$ python3 -q
>>> import numpy as np
>>> np.set_printoptions(suppress=True, linewidth=160)
>>> arr = np.diag(10 * np.array([9, 4, -2, 2, 9])) + np.array([[3, 1, 1, -3, 0],
...     [-2, 3, 2, 0, 1],
...     [2, 2, 1, -1, -1],
...     [-1, 2, 2, 3, 1],
...     [-1, 2, 2, 1, 0]])
>>> print(arr)
[[ 93   1   1  -3   0]
 [ -2  43   2   0   1]
 [  2   2 -19  -1  -1]
 [ -1   2   2  23   1]
 [ -1   2   2   1  90]]
>>> A2 = arr / np.sqrt((arr ** 2).mean(axis=1, keepdims=True))
>>> print(np.linalg.matrix_rank(arr - arr.mean(axis=1, keepdims=True)))
4
>>> print(np.round(np.linalg.norm(A2, axis=1), 2))
[2.24 2.24 2.24 2.24 2.24]
>>> print(np.linalg.matrix_rank(A2) == np.linalg.matrix_rank(arr))
True
>>> print(A2[0].round(2))
[ 2.23  0.02  0.02 -0.07  0.  ]
>>> O, V = np.linalg.qr(arr[:, :2])[0], np.linalg.qr(arr[:, 2:])[0]
>>> sigma = np.linalg.svd(O.T @ V, compute_uv=False)
>>> print((sigma > 0.9).sum())
0
>>> print(np.round(np.degrees(np.arccos(sigma.clip(0, 1))), 2))
[81.27 85.1 ]
>>> print(sigma.round(2))
[0.15 0.09]
>>> u, g = arr[1], arr[2]
>>> print(u @ g)
43
>>> pr = (u @ g) / (u @ u) * u
>>> print((g - pr) @ u)
0.0
>>> print(np.round(np.linalg.norm(u + g) ** 2 + np.linalg.norm(u - g) ** 2, 2))
4458.0
>>> print(np.outer(u, g))
[[  -4   -4   38    2    2]
 [  86   86 -817  -43  -43]
 [   4    4  -38   -2   -2]
 [   0    0    0    0    0]
 [   2    2  -19   -1   -1]]
>>> print(np.round(g - pr, 2))
[  2.05   1.   -19.05  -1.    -1.02]
>>> print(np.kron(np.eye(2, dtype=int), arr))
[[ 93   1   1  -3   0   0   0   0   0   0]
 [ -2  43   2   0   1   0   0   0   0   0]
 [  2   2 -19  -1  -1   0   0   0   0   0]
 [ -1   2   2  23   1   0   0   0   0   0]
 [ -1   2   2   1  90   0   0   0   0   0]
 [  0   0   0   0   0  93   1   1  -3   0]
 [  0   0   0   0   0  -2  43   2   0   1]
 [  0   0   0   0   0   2   2 -19  -1  -1]
 [  0   0   0   0   0  -1   2   2  23   1]
 [  0   0   0   0   0  -1   2   2   1  90]]
